$ python3 -q
>>> import numpy as np
>>> import numpy.linalg as la
>>> np.set_printoptions(precision=2, suppress=True, linewidth=100, legacy="1.25")
>>> rng = np.random.default_rng(847)
>>> ang = rng.uniform(0, 2 * np.pi, 15)
>>> q, _ = la.qr(np.array([[0.4, 0.3], [1.1, -0.3], [0.9, -0.7], [0.5, 0.6]]))
>>> mat = 5 * np.c_[np.cos(ang), np.sin(ang)] @ q.T
>>> mat
array([[ 2.41,  1.76, -0.53,  3.98],
       [-2.22, -0.27,  2.13, -3.93],
       [-0.25, -3.29, -3.75,  0.21],
       [ 2.29,  2.52,  0.53,  3.62],
       [ 0.84, -2.37, -3.83,  1.99],
       [ 1.62, -1.23, -3.3 ,  3.16],
       [-2.28, -0.53,  1.88, -4.  ],
       [-2.16, -2.85, -1.08, -3.33],
       [ 0.51, -2.72, -3.9 ,  1.47],
       [-2.3 , -0.63,  1.79, -4.01],
       [ 2.36,  2.23,  0.1 ,  3.8 ],
       [-0.17, -3.25, -3.78,  0.35],
       [-1.47, -3.48, -2.62, -1.95],
       [-1.39,  1.62,  3.52, -2.83],
       [-1.9 , -3.22, -1.82, -2.78]])
>>> dist = la.norm(mat[:, None] - mat[None], axis=-1)
>>> dist[:5, :5]
array([[0.  , 9.76, 7.56, 1.35, 5.86],
       [9.76, 0.  , 8.04, 9.37, 9.19],
       [7.56, 8.04, 0.  , 8.38, 2.29],
       [1.35, 9.37, 8.38, 0.  , 6.91],
       [5.86, 9.19, 2.29, 6.91, 0.  ]])
>>> dist.shape
(15, 15)
>>> dist[10]
array([0.8 , 9.55, 8.06, 0.55, 6.5 , 4.95, 9.65, 9.92, 7.02, 9.69, 0.  , 7.96, 9.37, 8.38, 9.74])
>>> np.flatnonzero(dist[10] < dist.mean() / 2)
array([ 0,  3, 10])
>>> la.norm(mat - mat.mean(axis=0), axis=1)
array([5.78, 5.23, 3.6 , 6.07, 4.04, 4.57, 5.12, 4.01, 3.87, 5.08, 5.96, 3.62, 3.59, 5.93, 3.78])
>>> dist[10].round(6).argsort(kind="stable")[:4]
array([10,  3,  0,  5])
>>> np.unravel_index(dist.round(6).argmax(), dist.shape)
(5, 13)
>>> la.norm(mat, axis=1)
array([5., 5., 5., 5., 5., 5., 5., 5., 5., 5., 5., 5., 5., 5., 5.])
>>> r = la.matrix_rank(mat)
>>> r
2
>>> N = la.svd(mat)[2][r:].T
>>> [int(la.matrix_rank(np.delete(mat, i, axis=0))) for i in range(15)]
[2, 2, 2, 2, 2, 2, 2, 2, 2, 2, 2, 2, 2, 2, 2]
>>> N.shape
(4, 2)
>>> idx = mat[:, 3] > np.median(mat[:, 3])
>>> f = mat[idx].mean(axis=0) - mat[~idx].mean(axis=0)
>>> np.argsort(-np.abs(f).round(6), kind="stable")
array([3, 0, 2, 1])
>>> U, sv, Vt = la.svd(mat)
>>> evecs = Vt[:(sv > 1e-8).sum()]
>>> x0 = mat[14] + -3 * mat[10] + rng.integers(2) * np.eye(4)[1]
>>> x0
array([ -8.98,  -9.9 ,  -2.12, -14.19])
>>> la.matrix_rank(np.vstack([mat, x0]))
2
>>> np.allclose(evecs.T @ evecs @ x0, x0)
True
>>> Y = mat / np.sqrt((mat ** 2).mean(axis=1, keepdims=True))
>>> la.matrix_rank(mat - mat.mean(axis=1, keepdims=True))
2
>>> data = np.loadtxt("test17.csv", delimiter=",")
>>> data
array([[ 0.3,  0.9,  0.2,  0.1],
       [-1.6,  2. , -0.1,  1.7],
       [-0.8,  1.7,  0.8,  1.2]])
>>> round(float(la.norm(data)), 2)
4.0
>>> Y = data / np.sqrt((data ** 2).mean(axis=1, keepdims=True))
>>> la.norm(Y, axis=1)
array([2., 2., 2.])
>>> la.matrix_rank(data - data.mean(axis=1, keepdims=True))
3
>>> round(float(la.norm(data[2], 1)), 2), round(float(la.norm(data[2], np.inf)), 2)
(4.5, 1.7)
>>> la.norm(data, axis=1).argmax()
1
>>> np.round(la.norm(data) ** 2 / la.norm(data, 2) ** 2, 2)
1.08
>>> np.round(la.norm(data, "nuc"), 2)
5.34
>>> f, g = data[0], data[2]
>>> np.round(f @ f, 2)
0.95
>>> p = (f @ g) / (f @ f) * f
>>> np.round(la.norm(f + g) ** 2 + la.norm(f - g) ** 2, 2)
13.12
>>> p
array([0.5 , 1.49, 0.33, 0.17])
>>> round((g - p) @ f, 2)
-0.0
>>> g - p
array([-1.3 ,  0.21,  0.47,  1.03])
>>> la.matrix_rank(np.outer(f, g))
1
>>> K = np.loadtxt("sample3.csv", delimiter=",")
>>> K
array([[  8.16, -15.58,  -9.51],
       [  4.57, -19.28,  -2.72],
       [  3.74,  16.75, -10.26],
       [-10.6 ,   2.05,  16.84],
       [-10.47,   7.56,  15.27],
       [ -8.46,  -8.57,  15.96],
       [  0.57,  19.17,  -5.66],
       [  5.26,  14.89, -12.28],
       [  8.82,   7.55, -16.29],
       [  2.04,  18.28,  -7.85],
       [-10.39,   8.28,  14.95],
       [  5.68,  14.27, -12.81],
       [ -7.89,  16.04,   8.96],
       [  9.08,   6.72, -16.51],
       [-10.04,  -2.68,  17.09],
       [-10.37,   8.43,  14.88],
       [ -4.  ,  19.52,   1.73],
       [  9.64,   4.6 , -16.91]])
>>> cent = K[[0, 10]].astype(float)
>>> for _ in range(6):
...     idx = la.norm(K[:, None] - cent, axis=-1).argmin(axis=1)
...     cent = np.array([K[idx == j].mean(axis=0) for j in range(2)])
... 
>>> idx
array([0, 0, 0, 1, 1, 1, 0, 0, 0, 0, 1, 0, 1, 0, 1, 1, 1, 0])
>>> np.bincount(idx)
array([10,  8])
>>> cent
array([[  5.76,   6.74, -11.08],
       [ -9.03,   6.33,  13.21]])
>>> U, sv, Vt = la.svd(K)
>>> np.argmax(sv[:-1] / (sv[1:] + 1e-6)) + 1
2
>>> Y = U[:, :2] @ np.diag(sv[:2]) @ Vt[:2]
>>> round(la.norm(K - Y, 2), 2), np.round(sv[2], 2)
(0.0, 0.0)
>>> la.matrix_rank(Y)
2
>>> Xc = K - K.mean(axis=0)
>>> evecs = la.svd(Xc)[2][:2]
>>> Y = Xc - Xc @ evecs.T @ evecs
>>> (Xc @ evecs.T).std(axis=0)
array([15.2 , 11.19])
>>> np.diag(evecs.T @ evecs)
array([0.28, 0.98, 0.73])
>>> x0 = np.array([-3, -3, 3])
>>> la.norm(K @ x0) <= la.norm(K, 2) * la.norm(x0) + 1e-9
True
>>> data.reshape(-1, 2)
array([[ 0.3,  0.9],
       [ 0.2,  0.1],
       [-1.6,  2. ],
       [-0.1,  1.7],
       [-0.8,  1.7],
       [ 0.8,  1.2]])
>>> data.reshape(2, -1)
array([[ 0.3,  0.9,  0.2,  0.1, -1.6,  2. ],
       [-0.1,  1.7, -0.8,  1.7,  0.8,  1.2]])
>>> T = data.reshape(3, 2, -1)
>>> T.sum(axis=1)
array([[ 0.5,  1. ],
       [-1.7,  3.7],
       [ 0. ,  2.9]])
>>> m1 = np.load("case2.npy")
>>> m1
array([[5., 1., 1., 1.],
       [1., 5., 1., 1.],
       [1., 1., 5., 1.],
       [1., 1., 1., 5.]])
>>> # symmetric
>>> proj = np.triu(np.array([[8, 9, 4, 7], [0, 3, 8, 6], [5, 8, 9, 7], [2, 1, 9, 0]]), 1) + np.eye(4)
>>> Y = proj @ m1 @ la.inv(proj)
>>> la.matrix_rank(Y)
4
>>> round(float(la.det(Y)), 2)
512.0
>>> np.poly(m1)
array([   1.,  -20.,  144., -448.,  512.])
>>> round(float(la.eigvals(m1).sum().real), 2)
20.0
>>> np.einsum("ii->", m1)
20.0
>>> evals, evecs = la.eigh(m1)
>>> np.abs(evecs[:, -1])
array([0.5, 0.5, 0.5, 0.5])
>>> la.svd(m1, compute_uv=False)
array([8., 4., 4., 4.])
>>> np.round(evecs.T @ evecs, 2) + 0
array([[1., 0., 0., 0.],
       [0., 1., 0., 0.],
       [0., 0., 1., 0.],
       [0., 0., 0., 1.]])
>>> np.unique(evals.round(6) + 0, return_counts=True)[1]
array([3, 1])
>>> la.eigvalsh(m1 + -1 * np.eye(4))
array([3., 3., 3., 7.])
>>> np.round(evecs.T @ m1 @ evecs, 2) + 0
array([[4., 0., 0., 0.],
       [0., 4., 0., 0.],
       [0., 0., 4., 0.],
       [0., 0., 0., 8.]])
>>> round(np.abs(la.eigvals(m1)).max(), 2)
8.0
>>> np.sort(np.abs(la.eigvals(m1)))
array([4., 4., 4., 8.])
>>> np.allclose(m1 @ m1.T, m1.T @ m1)
True
>>> np.fft.fft(m1[0])
array([8.+0.j, 4.+0.j, 4.+0.j, 4.+0.j])
>>> np.sort(np.abs(np.fft.fft(m1[0]))), np.sort(la.svd(m1, compute_uv=False))
(array([4., 4., 4., 8.]), array([4., 4., 4., 8.]))
>>> m1 @ (-1.0) ** np.arange(4)
array([ 4., -4.,  4., -4.])
>>> m1 @ np.ones(4)
array([8., 8., 8., 8.])
>>> X = np.load("block19.npy")
>>> X
array([[ 3.23,  3.17,  2.36, -3.78],
       [-2.56, -1.77, -2.84,  2.23],
       [ 0.98,  0.8 , -0.14, -0.76],
       [-0.09, -0.79,  0.75,  0.8 ],
       [ 0.72,  0.61,  0.5 , -0.65],
       [ 0.01, -0.39,  0.8 ,  0.31],
       [-5.69, -5.28, -4.61,  6.35],
       [-1.51, -0.3 , -2.87,  0.74],
       [ 0.1 ,  0.67, -0.61, -0.6 ],
       [-1.35, -1.14, -1.06,  1.37],
       [-4.87, -4.84, -2.93,  5.75],
       [ 4.05,  3.02,  3.67, -3.6 ],
       [-1.67, -0.3 , -3.51,  0.85],
       [ 4.46,  4.78,  3.17, -5.86],
       [ 1.18,  0.67,  1.38, -0.82],
       [-1.49, -1.06, -1.71,  1.56],
       [ 3.71,  3.71,  3.92, -5.  ],
       [ 1.55,  1.02,  1.81, -1.45],
       [-5.5 , -4.77, -5.36,  6.14],
       [-3.07, -2.29, -3.3 ,  2.97],
       [-1.9 , -1.08, -2.44,  1.52],
       [ 3.97,  3.07,  3.61, -3.74],
       [-1.62, -1.34, -1.3 ,  1.59],
       [ 0.55,  0.4 ,  0.3 , -0.39],
       [-6.34, -5.83, -5.09,  7.17],
       [ 3.2 ,  3.8 ,  1.98, -4.51]])
>>> f, g = X[10], X[25]
>>> round(f @ g, 2)
-65.71
>>> round(float(f @ f), 2)
88.79
>>> p = (f @ g) / (f @ f) * f
>>> round(float((g - p) @ f), 2)
0.0
>>> round(float(la.norm(f + g) ** 2 + la.norm(f - g) ** 2), 2)
275.46
>>> la.matrix_rank(np.outer(f, g))
1
>>> g - p
array([-0.4 ,  0.22, -0.19, -0.25])
>>> dist = la.norm(X[:, None] - X[None], axis=-1)
>>> (dist + 1e9 * np.eye(26)).round(6).argmin(axis=1)
array([25, 19,  4,  5, 23,  3, 18, 12,  2, 22,  6, 21,  7, 16, 17, 22, 21, 14,  6,  1, 15, 11,  9,
        4,  6,  0])
>>> dist[2].round(6).argsort(kind="stable")[:4]
array([ 2,  4, 23,  8])
>>> np.flatnonzero(dist[2] < dist.mean() / 2)
array([ 2,  3,  4,  5,  8, 14, 17, 23])
>>> dist.shape
(26, 26)
>>> dist[:5, :5]
array([[ 0.  , 11.  ,  5.1 ,  7.09,  5.11],
       [11.  ,  0.  ,  5.95,  4.69,  5.99],
       [ 5.1 ,  5.95,  0.  ,  2.63,  0.72],
       [ 7.09,  4.69,  2.63,  0.  ,  2.19],
       [ 5.11,  5.99,  0.72,  2.19,  0.  ]])
>>> A = np.array([[4.0, 1.0, 1.0, 1.0, 1.0],
...     [1.0, 4.0, 1.0, 1.0, 1.0],
...     [1.0, 1.0, 4.0, 1.0, 1.0],
...     [1.0, 1.0, 1.0, 4.0, 1.0],
...     [1.0, 1.0, 1.0, 1.0, 4.0]])
>>> q = A.astype(float).copy()
>>> for j in range(5):
...     q[:, j] -= q[:, :j] @ (q[:, :j].T @ q[:, j])
...     q[:, j] /= la.norm(q[:, j])
... 
>>> np.round(q.T @ A, 2) + 0
array([[4.47, 2.46, 2.46, 2.46, 2.46],
       [0.  , 3.73, 1.33, 1.33, 1.33],
       [0.  , 0.  , 3.49, 0.91, 0.91],
       [0.  , 0.  , 0.  , 3.37, 0.7 ],
       [0.  , 0.  , 0.  , 0.  , 3.3 ]])
>>> np.round(q.T @ q, 2) + 0
array([[1., 0., 0., 0., 0.],
       [0., 1., 0., 0., 0.],
       [0., 0., 1., 0., 0.],
       [0., 0., 0., 1., 0.],
       [0., 0., 0., 0., 1.]])
>>> proj = np.triu(np.array([[-2, 0, -2, 2, 0],
...     [-2, 1, -1, 1, 1],
...     [-2, -2, -2, 1, 0],
...     [2, 2, 1, -2, 0],
...     [1, -2, 2, -2, 1]]), 1) + np.eye(5)
>>> Y = proj @ A @ la.inv(proj)
>>> round(la.det(Y), 2)
648.0
>>> np.poly(Y)
array([   1.,  -20.,  150., -540.,  945., -648.])
>>> proj @ A - A @ proj
array([[ 0.,  0.,  3., -4., -1.],
       [ 1.,  1.,  4., -3.,  0.],
       [ 1.,  1.,  4., -3.,  0.],
       [ 0.,  0.,  3., -4., -1.],
       [ 0.,  0.,  3., -4., -1.]])
>>> J = np.load("arr.npy")
>>> J
array([[-1.1, -1.9,  0.2, -1.4, -0.5],
       [ 1.3,  0. ,  2.1,  1.3,  0.8],
       [-0.5, -0.9,  2.8,  0.6,  2.3],
       [-0.7,  0.1, -0.1,  2. ,  1.4],
       [ 0.6, -1.4, -1.1, -1.7,  0.3]])
>>> f = np.array([-2, 2, -1, -1, -1])
>>> Y = J + np.outer(f, np.eye(5)[4])
>>> la.matrix_rank(la.inv(Y) - la.inv(J), tol=1e-8)
1
>>> Y
array([[-1.1, -1.9,  0.2, -1.4, -2.5],
       [ 1.3,  0. ,  2.1,  1.3,  2.8],
       [-0.5, -0.9,  2.8,  0.6,  1.3],
       [-0.7,  0.1, -0.1,  2. ,  0.4],
       [ 0.6, -1.4, -1.1, -1.7, -0.7]])
